% ipython --no-banner

In [1]: import numpy as np

In [2]: np.set_printoptions(precision=2, suppress=True, linewidth=140, legacy="1.25")

In [3]: M = np.array([[-1.06, -2.02, -1.15], [0.6, 2.4, 0.5], [-1.0, -2.0, -1.1]])

In [4]: vals, V = np.linalg.eig(M)

In [5]: np.sort(np.linalg.eigvals(np.linalg.inv(M)))
Out[5]: array([-83.89,  -0.63,   0.54])

In [6]: np.sort(np.linalg.eigvals(M.T))
Out[6]: array([-1.6 , -0.01,  1.85])

In [7]: np.abs(np.linalg.svd(M)[2][-1])
Out[7]: array([0.8 , 0.07, 0.6 ])

In [8]: np.linalg.cond(M) > 100
Out[8]: True

In [9]: print(round(float(np.linalg.norm(M, 2) / np.linalg.norm(M)), 2))
0.99

In [10]: print([round(float(x), 2) for x in np.linalg.svd(M, compute_uv=False)[:3]])
[4.32, 0.7, 0.01]

In [11]: np.linalg.matrix_rank(M, rtol=0.1)
Out[11]: 2

In [12]: f = np.array([0, 2])

In [13]: np.polyval(f, M[0])
Out[13]: array([2., 2., 2.])

In [14]: np.correlate(M[0], M[1], "full")
Out[14]: array([-0.53, -3.55, -6.06, -3.97, -0.69])

In [15]: np.array([np.convolve(row, f, "same") for row in M])
Out[15]: 
array([[ 0.  , -2.12, -4.04],
       [ 0.  ,  1.2 ,  4.8 ],
       [ 0.  , -2.  , -4.  ]])

In [16]: np.sort(np.abs(np.linalg.eigvals(M)))
Out[16]: array([0.01, 1.6 , 1.85])

In [17]: (M - M.T) / 2
Out[17]: 
array([[ 0.  , -1.31, -0.07],
       [ 1.31,  0.  ,  1.25],
       [ 0.07, -1.25,  0.  ]])

In [18]: out = np.linalg.invert(M)
---------------------------------------------------------------------------
AttributeError                            Traceback (most recent call last)
Cell In[18], line 1
----> 1 out = np.linalg.invert(M)

AttributeError: module 'numpy.linalg' has no attribute 'invert'

In [19]: out = np.linalg.inv(M)

In [20]: (np.abs(out) > 1e-9).astype(int)
Out[20]: 
array([[1, 1, 1],
       [1, 1, 1],
       [1, 1, 1]])

In [21]: np.linalg.det(M) * out
Out[21]: 
array([[-1.64,  0.08,  1.75],
       [ 0.16,  0.02, -0.16],
       [ 1.2 , -0.1 , -1.33]])

In [22]: feats = np.load("w.npy")

In [23]: feats
Out[23]: 
array([[ 4,  5,  7],
       [ 5, 10,  7],
       [ 7,  7,  0]])

In [24]: # symmetric, so the eigenvalues are real

In [25]: f = np.array([1, -2, 2])

In [26]: out = feats + np.outer(f, np.eye(3)[2])

In [27]: out
Out[27]: 
array([[ 4.,  5.,  8.],
       [ 5., 10.,  5.],
       [ 7.,  7.,  2.]])

In [28]: np.linalg.matrix_rank(out - feats)
Out[28]: 1

In [29]: np.round(np.linalg.det(out) / np.linalg.det(feats), 2), round(1 + np.linalg.solve(feats, f)[2], 2)
Out[29]: (1.1, 1.1)

In [30]: U, sv, Vt = np.linalg.svd(out, full_matrices=False)

In [31]: sv
Out[31]: array([18.06,  5.02,  2.37])

In [32]: (sv > 1e-8).sum()
Out[32]: 3

In [33]: np.abs(U[:, 0]).round(6).argmax()
Out[33]: 1

In [34]: np.abs(Vt[0])
Out[34]: array([0.51, 0.72, 0.48])

In [35]: print(np.cumsum(sv ** 2) / np.sum(sv ** 2))
[0.91 0.98 1.  ]

In [36]: np.round(Vt @ Vt.T, 2) + 0
Out[36]: 
array([[1., 0., 0.],
       [0., 1., 0.],
       [0., 0., 1.]])

In [37]: print(np.round(U.T @ U, 2) + 0)
[[1. 0. 0.]
 [0. 1. 0.]
 [0. 0. 1.]]

In [38]: print(sv / sv[0])
[1.   0.28 0.13]

In [39]: np.allclose(U * sv @ Vt, out)
Out[39]: True

In [40]: np.round(U.T @ out @ Vt.T, 2) + 0
Out[40]: 
array([[18.06,  0.  ,  0.  ],
       [ 0.  ,  5.02,  0.  ],
       [ 0.  ,  0.  ,  2.37]])
